$ python -q
>>> import numpy as np
>>> import numpy.linalg as la
>>> np.set_printoptions(precision=2, suppress=True, linewidth=160)
>>> def tidy(a):
...     return np.round(a, 2) + 0
... 
>>> X = np.load("a.npy")
>>> tidy(X)
array([[-29.83,  22.93,  43.62,  45.28],
       [-28.92,  21.97,  42.01,  43.8 ],
       [-26.65,  19.6 ,  38.03,  40.12],
       [-25.6 ,  18.51,  36.2 ,  38.41],
       [-17.43,  10.46,  22.48,  25.43],
       [-14.62,   7.88,  17.98,  21.04],
       [-10.13,   4.1 ,  11.19,  14.2 ],
       [ -8.18,   2.65,   8.44,  11.3 ],
       [ -5.49,   0.92,   4.92,   7.39],
       [ -5.45,   0.89,   4.87,   7.33],
       [ -0.78,  -0.37,   0.32,   0.98],
       [ -0.32,  -0.2 ,   0.11,   0.41],
       [  0.54,   0.56,  -0.05,  -0.68],
       [  0.73,   0.87,  -0.03,  -0.93],
       [  0.8 ,   1.  ,  -0.01,  -1.03],
       [  0.87,   1.13,   0.01,  -1.13],
       [  1.17,   1.88,   0.11,  -1.6 ],
       [  1.23,   2.06,   0.12,  -1.71],
       [  1.39,   2.59,   0.12,  -2.06],
       [  1.85,   3.81,  -0.57,  -3.47],
       [  1.88,   3.86,  -0.67,  -3.59],
       [  2.21,   4.14,  -1.65,  -4.72],
       [  3.61,   3.5 ,  -6.63,  -9.32],
       [  4.73,   2.32, -10.62, -12.71],
       [  4.83,   2.2 , -11.  , -13.02],
       [  5.  ,   2.01, -11.57, -13.5 ],
       [  5.06,   1.92, -11.81, -13.7 ],
       [  6.22,   0.45, -15.85, -17.02],
       [  7.15,  -0.81, -19.08, -19.65]])
>>> idx = X[:, 1] > np.median(X[:, 1])
>>> f = X[idx].mean(axis=0) - X[~idx].mean(axis=0)
>>> np.argsort(-np.abs(f).round(6), kind="stable")
array([3, 2, 0, 1])
>>> tidy(f)
array([-11.84,   8.2 ,  18.21,  19.07])
>>> tidy((((X - X.mean(axis=0)) @ f > 0) == idx).mean())
np.float64(0.72)
>>> tidy(la.norm(X) ** 2 / la.norm(X, 2) ** 2)
np.float64(1.02)
>>> tidy(la.norm(X, "nuc"))
np.float64(187.1)
>>> tidy(la.norm(X[23], 1)), tidy(la.norm(X[23], np.inf))
(np.float64(30.38), np.float64(12.71))
>>> tidy(la.norm(X, axis=0))
array([ 63.7 ,  45.03,  93.1 , 100.53])
>>> tidy(la.norm(X, 2))
np.float64(155.78)
>>> tidy(la.norm(X, 1)), tidy(la.norm(X, np.inf))
(np.float64(375.52), np.float64(141.66))
>>> U, sv, Vt = la.svd(X)
>>> vecs = Vt[:(sv > 1e-8).sum()]
>>> rng = np.random.default_rng(40037)
>>> x0 = X[26] + -3 * X[17] + rng.integers(2) * np.eye(4)[0]
>>> tidy(x0)
array([  1.38,  -4.26, -12.17,  -8.57])
>>> la.matrix_rank(np.vstack([X, x0]))
np.int64(3)
>>> np.allclose(vecs.T @ vecs @ x0, x0)
True
>>> tidy(la.norm(x0 - vecs.T @ vecs @ x0))
np.float64(0.0)
>>> tidy(np.diag(vecs.T @ vecs))
array([0.78, 0.92, 0.74, 0.57])
